>>> import numpy as np
>>> import numpy.linalg as la
>>> np.set_printoptions(precision=2, suppress=True, linewidth=200, sign=" ")
>>> F = np.load("layer9.npy")
>>> F
array([[ 2.,  2.,  0.,  0.,  0.,  0.],
       [ 2.,  0.,  2.,  0.,  0.,  0.],
       [ 0.,  2.,  0.,  2.,  0.,  0.],
       [ 0.,  0.,  2.,  0.,  2.,  0.],
       [ 0.,  0.,  0.,  2.,  1.,  2.],
       [ 0.,  0.,  0.,  0.,  2.,  1.]])
>>> rng = np.random.default_rng(539683)
>>> Y = F + rng.integers(-2, 3, (6, 5)) @ rng.integers(-2, 3, (5, 6))
>>> Y
array([[ -2.,   7.,   8.,  -7.,   5.,   0.],
       [  3.,  -5.,   7.,   2.,  -1., -10.],
       [ -7.,   0.,   3.,  -8.,  -1.,   0.],
       [ 14.,  10.,   2.,   6.,  -2.,  -4.],
       [  2.,   7.,   3.,   2.,  -1.,  -2.],
       [  4.,  10.,  -2.,   6.,   4.,   5.]])
>>> Y - F
array([[ -4.,   5.,   8.,  -7.,   5.,   0.],
       [  1.,  -5.,   5.,   2.,  -1., -10.],
       [ -7.,  -2.,   3., -10.,  -1.,   0.],
       [ 14.,  10.,   0.,   6.,  -4.,  -4.],
       [  2.,   7.,   3.,   0.,  -2.,  -4.],
       [  4.,  10.,  -2.,   6.,   2.,   4.]])
>>> np.abs(Y - F).sum(axis=1)
array([ 29.,  24.,  23.,  38.,  18.,  28.])
>>> u = np.array([1, 5, 5, -2, 1, -2])
>>> mat = np.outer(rng.normal(size=12), u) + 0.02 * rng.normal(size=(12, 6))
>>> mat
array([[ -1.6 ,  -8.02,  -8.03,   3.2 ,  -1.62,   3.23],
       [  0.74,   3.83,   3.82,  -1.53,   0.78,  -1.55],
       [ -1.37,  -6.68,  -6.68,   2.66,  -1.33,   2.65],
       [  1.47,   7.29,   7.3 ,  -2.96,   1.45,  -2.91],
       [  1.72,   8.6 ,   8.66,  -3.45,   1.7 ,  -3.49],
       [ -1.17,  -6.05,  -6.02,   2.38,  -1.2 ,   2.4 ],
       [  0.91,   4.56,   4.53,  -1.81,   0.88,  -1.8 ],
       [  0.33,   1.54,   1.58,  -0.63,   0.31,  -0.63],
       [  1.21,   5.94,   5.9 ,  -2.35,   1.19,  -2.36],
       [ -0.67,  -3.39,  -3.41,   1.35,  -0.71,   1.32],
       [ -2.52, -12.7 , -12.69,   5.07,  -2.52,   5.07],
       [  0.32,   1.49,   1.51,  -0.6 ,   0.33,  -0.6 ]])
>>> cen = mat - mat.mean(axis=0)
>>> V = la.svd(cen)[2][:1]
>>> Y = cen - cen @ V.T @ V
>>> np.cov(cen @ V.T, rowvar=False)
array( 113.35)
>>> la.norm(Y, axis=1).round(6).argmax()
np.int64(4)
>>> np.round(la.norm(Y) / la.norm(cen), 2)
np.float64(0.0)
>>> Y = np.c_[mat[:, :4] @ np.array([[2, 0, 0, 1], [2, 1, 2, 0], [2, 0, 2, 2], [0, 1, 1, 1]]), np.array([3, 2, 2, 0, 2, 3, 3, 0, 3, 1, 2, 0])]
>>> Y
array([[-35.31,  -4.81, -28.9 , -14.46,   3.  ],
       [ 16.8 ,   2.3 ,  13.78,   6.85,   2.  ],
       [-29.44,  -4.02, -24.05, -12.07,   2.  ],
       [ 32.11,   4.33,  26.22,  13.11,   0.  ],
       [ 37.96,   5.15,  31.07,  15.58,   2.  ],
       [-26.46,  -3.67, -21.75, -10.82,   3.  ],
       [ 19.99,   2.75,  16.37,   8.16,   3.  ],
       [  6.9 ,   0.91,   5.61,   2.86,   0.  ],
       [ 26.09,   3.59,  21.33,  10.66,   3.  ],
       [-14.94,  -2.04, -12.25,  -6.14,   1.  ],
       [-55.81,  -7.63, -45.7 , -22.82,   2.  ],
       [  6.63,   0.89,   5.39,   2.73,   0.  ]])
>>> la.matrix_rank(np.c_[mat, Y])
np.int64(7)
>>> np.round(la.lstsq(mat, Y[:, 0])[0], 2) + 0
array([ 2.,  2.,  2.,  0.,  0.,  0.])
>>> la.matrix_rank(Y)
np.int64(5)
>>> idx = Y[:, 0] > np.median(Y[:, 0])
>>> u = Y[idx].mean(axis=0) - Y[~idx].mean(axis=0)
>>> np.argsort(-np.abs(u).round(6), kind="stable")
array([ 0,  2,  3,  1,  4])
>>> idx.astype(int)
array([ 0,  1,  0,  1,  1,  0,  1,  1,  1,  0,  0,  0])
>>> cen = (mat - mat.mean(axis=0)) / mat.std(axis=0)
>>> np.argwhere(np.abs(cen) > 2)
array([], shape=(0, 2), dtype=int64)
>>> coef = la.lstsq(np.delete(cen, 1, axis=1), cen[:, 1])[0]
>>> coef.round(2) + 0
array([ 0.  ,  1.05,  0.04, -0.02, -0.01])
>>> round(1 - np.var(cen[:, 1] - np.delete(cen, 1, axis=1) @ coef), 2)
np.float64(1.0)
>>> Uu, sv, vt = la.svd(mat)
>>> sv
array([ 35.35,   0.08,   0.07,   0.06,   0.05,   0.04])
>>> Y = Uu[:, :1] @ np.diag(sv[:1]) @ vt[:1]
>>> np.round(np.abs(mat - Y).max(), 2)
np.float64(0.04)
>>> la.matrix_rank(Y)
np.int64(1)
>>> m1 = np.loadtxt("sample2.csv", delimiter=",")
>>> m1
array([[ -2.65,  -0.35,  -4.04,  10.97],
       [  4.04,  -5.66,   4.94,  14.24],
       [ -0.27,   0.64,  -0.98,  -1.13],
       [  6.21,   5.04,   1.24, -15.41],
       [  4.1 ,   7.92,   3.87,   5.89],
       [ -6.82,  -6.69,   0.49,  -2.52],
       [  7.64,  -6.07,  -0.25, -10.93],
       [ 13.63,   7.7 ,   6.4 ,   8.63],
       [-15.29,  -3.11,  -6.44,   4.6 ],
       [ 10.09,   0.58,  -0.31,  -3.74],
       [ -9.08,   0.61, -10.57,  14.14],
       [ -4.99,  11.32, -13.95, -13.78],
       [ 10.93,   0.86,   4.25,   1.28],
       [ -3.8 , -10.54,  -9.12,   2.89],
       [ -2.38,  -6.02,  -1.99, -11.67],
       [  5.59,   9.13,   3.73,   7.32],
       [ 16.83,  -7.64,  -0.03,   0.93]])
>>> basis = m1[[1, 7]].astype(float)
>>> for _ in range(6):
...     idx = la.norm(m1[:, None] - basis, axis=-1).argmin(axis=1)
...     basis = np.array([m1[idx == j].mean(axis=0) for j in range(2)])
... 
>>> idx
array([ 0,  0,  0,  1,  1,  0,  1,  1,  0,  1,  0,  1,  1,  0,  0,  1,  1])
>>> np.bincount(idx)
array([ 8,  9])
>>> basis
array([[-4.53, -3.89, -3.46,  3.94],
       [ 7.78,  3.2 ,  0.55, -2.2 ]])
>>> X = np.load("run5.npy")
>>> X
array([[  4,   0,   1,   2,   2,   5,   2],
       [  4,   2,   3,   2,   0,   4,   4],
       [ 10,   1,   1,   5,   3,   3,   1]])
>>> x0 = np.array([3, 1, 2, 3, 0, 1, 3])
>>> la.norm(X @ x0) <= la.norm(X, 2) * la.norm(x0) + 1e-9
np.True_
>>> np.sign((X @ x0).round(6))
array([ 1,  1,  1])
>>> (X @ x0).argmax()
np.int64(2)
>>> X @ np.eye(7)[0]
array([  4.,   4.,  10.])
>>> Y = np.array([[3, 0], [0, -2], [-3, 0], [2, 0], [0, -1], [3, 0], [2, 1]])
>>> np.einsum("ik,kj->ij", X, Y)
array([[32,  0],
       [27,  0],
       [48, -4]])
>>> np.einsum("ik,kj->ji", X, Y)
array([[32, 27, 48],
       [ 0,  0, -4]])
>>> X @ Y
array([[32,  0],
       [27,  0],
       [48, -4]])
>>> x0 = np.array([0, 3, 1, 0, 1, 3, 1])
>>> h = np.maximum(X @ x0, 0)
>>> h
array([ 20,  25,  17])
>>> np.maximum(X @ x0, 0) - np.maximum(-X @ x0, 0)
array([ 20,  25,  17])
